% python3 -q
>>> import numpy as np
>>> np.set_printoptions(precision=2, suppress=True, linewidth=100, floatmode="fixed")
>>> tidy = lambda a: np.round(a, 2) + 0
>>> M = np.load("dump.npy")
>>> print(M)
[[1 0 0]
 [0 1 0]
 [0 0 1]]
>>> low = np.linalg.cholesky(M)
>>> print(np.diag(low) ** 2)
[1.00 1.00 1.00]
>>> print(low @ low.T)
[[1.00 0.00 0.00]
 [0.00 1.00 0.00]
 [0.00 0.00 1.00]]
>>> print(np.prod(np.diag(low)) ** 2, tidy(np.linalg.det(M)))
1.0 1.0
>>> print([int(np.linalg.matrix_rank(np.linalg.matrix_power(M, p))) for p in range(1, 4)])
[3, 3, 3]
>>> print(np.linalg.matrix_power(M - np.diag(np.diag(M)), 3))
[[0 0 0]
 [0 0 0]
 [0 0 0]]
>>> print(M @ M)
[[1 0 0]
 [0 1 0]
 [0 0 1]]
>>> hat = np.triu(np.array([[9, -4, 6], [5, 5, 1], [-5, 9, -2]]), 1) + np.eye(3)
>>> M2 = hat @ M @ np.linalg.inv(hat)
>>> print(tidy(np.linalg.det(M2)))
1.0
>>> print(hat @ M - M @ hat)
[[0.00 0.00 0.00]
 [0.00 0.00 0.00]
 [0.00 0.00 0.00]]
>>> print(M2)
[[1.00 0.00 0.00]
 [0.00 1.00 0.00]
 [0.00 0.00 1.00]]
>>> print(np.linalg.matrix_rank(M2))
3
>>> X = -1 * np.eye(7) + np.eye(7, k=1)
>>> print(X)
[[-1.00  1.00  0.00  0.00  0.00  0.00  0.00]
 [ 0.00 -1.00  1.00  0.00  0.00  0.00  0.00]
 [ 0.00  0.00 -1.00  1.00  0.00  0.00  0.00]
 [ 0.00  0.00  0.00 -1.00  1.00  0.00  0.00]
 [ 0.00  0.00  0.00  0.00 -1.00  1.00  0.00]
 [ 0.00  0.00  0.00  0.00  0.00 -1.00  1.00]
 [ 0.00  0.00  0.00  0.00  0.00  0.00 -1.00]]
>>> def softmax(z):
...     e = np.exp(z - z.max(axis=-1, keepdims=True))
...     return e / e.sum(axis=-1, keepdims=True)
... 
>>> print(tidy(softmax(X).sum(axis=1)))
[1.00 1.00 1.00 1.00 1.00 1.00 1.00]
>>> print(tidy(softmax(X[2])))
[0.12 0.12 0.05 0.34 0.12 0.12 0.12]
>>> print(tidy(softmax(10 * X[2])))
[0.00 0.00 0.00 1.00 0.00 0.00 0.00]
>>> print(tidy(softmax(X[2] + 4)))
[0.12 0.12 0.05 0.34 0.12 0.12 0.12]
>>> S = X @ X.T / np.sqrt(7)
>>> print(softmax(S).round(6).argmax(axis=1))
[0 1 2 3 4 5 6]
>>> print(tidy(softmax(S)[2] @ X))
[-0.13  0.04 -0.19  0.19 -0.04  0.00  0.00]
>>> print(tidy(softmax(S)))
[[0.27 0.09 0.13 0.13 0.13 0.13 0.13]
 [0.09 0.28 0.09 0.13 0.13 0.13 0.13]
 [0.13 0.09 0.28 0.09 0.13 0.13 0.13]
 [0.13 0.13 0.09 0.28 0.09 0.13 0.13]
 [0.13 0.13 0.13 0.09 0.28 0.09 0.13]
 [0.13 0.13 0.13 0.13 0.09 0.28 0.09]
 [0.14 0.14 0.14 0.14 0.14 0.10 0.20]]
>>> M2 = np.array([[0, 3], [3, -1], [3, 0], [-1, 3], [3, 2], [-2, -1], [-1, -2]])
>>> print(np.einsum("ij->j", X))
[-1.00  0.00  0.00  0.00  0.00  0.00  0.00]
>>> print(np.einsum("ij,ij->i", X, X))
[2.00 2.00 2.00 2.00 2.00 2.00 1.00]
>>> print(np.linalg.matrix_rank(X @ M2))
2
>>> print(M2.T @ X.T)
[[ 3.00  0.00 -4.00  4.00 -5.00  1.00  1.00]
 [-4.00  1.00  3.00 -1.00 -3.00 -1.00  2.00]]
>>> print(np.linalg.matrix_rank(np.vstack([X, M2.T])))
7
>>> rng = np.random.default_rng(97361)
>>> labels = rng.permutation(7)
>>> M2 = X[:, labels] * rng.choice([-1, 1], 7)
>>> print(M2)
[[ 0.00 -0.00 -0.00 -1.00  0.00  0.00  1.00]
 [ 0.00 -0.00 -0.00  0.00  1.00  0.00 -1.00]
 [ 0.00 -0.00 -0.00  0.00 -1.00  1.00  0.00]
 [ 0.00 -0.00 -1.00  0.00  0.00 -1.00  0.00]
 [ 0.00 -1.00  1.00  0.00  0.00  0.00  0.00]
 [ 1.00  1.00 -0.00  0.00  0.00  0.00  0.00]
 [-1.00 -0.00 -0.00  0.00  0.00  0.00  0.00]]
>>> Uu, _, vt = np.linalg.svd(X.T @ M2)
>>> print(tidy(Uu @ vt))
[[ 0.00  0.00  0.00  1.00  0.00  0.00  0.00]
 [ 0.00  0.00  0.00  0.00  0.00  0.00  1.00]
 [ 0.00  0.00  0.00  0.00  1.00  0.00  0.00]
 [ 0.00  0.00  0.00  0.00  0.00  1.00  0.00]
 [ 0.00  0.00 -1.00  0.00  0.00  0.00  0.00]
 [ 0.00 -1.00  0.00  0.00  0.00  0.00  0.00]
 [ 1.00  0.00  0.00  0.00  0.00  0.00  0.00]]
>>> print(labels)
[6 5 4 0 2 3 1]
>>> M2 = np.linalg.invert(X)
Traceback (most recent call last):
  File "<python-input-42>", line 1, in <module>
    M2 = np.linalg.invert(X)
         ^^^^^^^^^^^^^^^^
AttributeError: module 'numpy.linalg' has no attribute 'invert'
>>> M2 = np.linalg.inv(X)
>>> print((np.abs(M2) > 1e-9).astype(int))
[[1 1 1 1 1 1 1]
 [0 1 1 1 1 1 1]
 [0 0 1 1 1 1 1]
 [0 0 0 1 1 1 1]
 [0 0 0 0 1 1 1]
 [0 0 0 0 0 1 1]
 [0 0 0 0 0 0 1]]
>>> print(X @ M2)
[[1.00 0.00 0.00 0.00 0.00 0.00 0.00]
 [0.00 1.00 0.00 0.00 0.00 0.00 0.00]
 [0.00 0.00 1.00 0.00 0.00 0.00 0.00]
 [0.00 0.00 0.00 1.00 0.00 0.00 0.00]
 [0.00 0.00 0.00 0.00 1.00 0.00 0.00]
 [0.00 0.00 0.00 0.00 0.00 1.00 0.00]
 [0.00 0.00 0.00 0.00 0.00 0.00 1.00]]
>>> print(tidy(np.linalg.det(X) * M2))
[[1.00 1.00 1.00 1.00 1.00 1.00 1.00]
 [0.00 1.00 1.00 1.00 1.00 1.00 1.00]
 [0.00 0.00 1.00 1.00 1.00 1.00 1.00]
 [0.00 0.00 0.00 1.00 1.00 1.00 1.00]
 [0.00 0.00 0.00 0.00 1.00 1.00 1.00]
 [0.00 0.00 0.00 0.00 0.00 1.00 1.00]
 [0.00 0.00 0.00 0.00 0.00 0.00 1.00]]
>>> print(tidy(np.linalg.cond(X)))
9.36
>>> F = np.load("w.npy")
>>> print(tidy(F))
[[-0.19 -0.39 -0.16 -0.56 -1.04  1.10 -1.08]
 [ 0.28 -1.28  0.77 -0.89  0.51  0.40  0.68]
 [ 1.40 -0.32  0.00 -0.14 -1.00 -0.96 -0.05]
 [-0.93  0.40  0.17 -0.65 -1.11 -0.30  1.09]
 [ 0.65  1.30  1.19 -0.47  0.11  0.47 -0.14]
 [-0.65 -0.05  0.35 -0.91  0.41 -1.18 -1.03]
 [-0.47 -0.49  1.34  1.18 -0.49 -0.17 -0.26]]
>>> print(tidy(np.linalg.norm(F, axis=0)))
[2.00 2.00 2.00 2.00 2.00 2.00 2.00]
>>> print(tidy(F.T @ F))
[[4.00 0.00 0.00 0.00 0.00 0.00 0.00]
 [0.00 4.00 0.00 0.00 0.00 0.00 0.00]
 [0.00 0.00 4.00 0.00 0.00 0.00 0.00]
 [0.00 0.00 0.00 4.00 0.00 0.00 0.00]
 [0.00 0.00 0.00 0.00 4.00 0.00 0.00]
 [0.00 0.00 0.00 0.00 0.00 4.00 0.00]
 [0.00 0.00 0.00 0.00 0.00 0.00 4.00]]
>>> K = np.loadtxt("m.csv", delimiter=",")
>>> print(K)
[[ 2.00  2.00  0.00  0.00]
 [ 1.00  0.00  0.00  0.00]
 [ 0.00  0.00  0.00 -2.00]
 [ 0.00  0.00 -2.00 -1.00]]
>>> print(tidy(np.linalg.det(K)))
8.0
>>> print(np.flatnonzero(np.linalg.matrix_power((K != 0) + (K.T != 0) + np.eye(4), 4)[1]))
[0 1]
>>> print((K != 0).astype(int))
[[1 1 0 0]
 [1 0 0 0]
 [0 0 0 1]
 [0 0 1 1]]
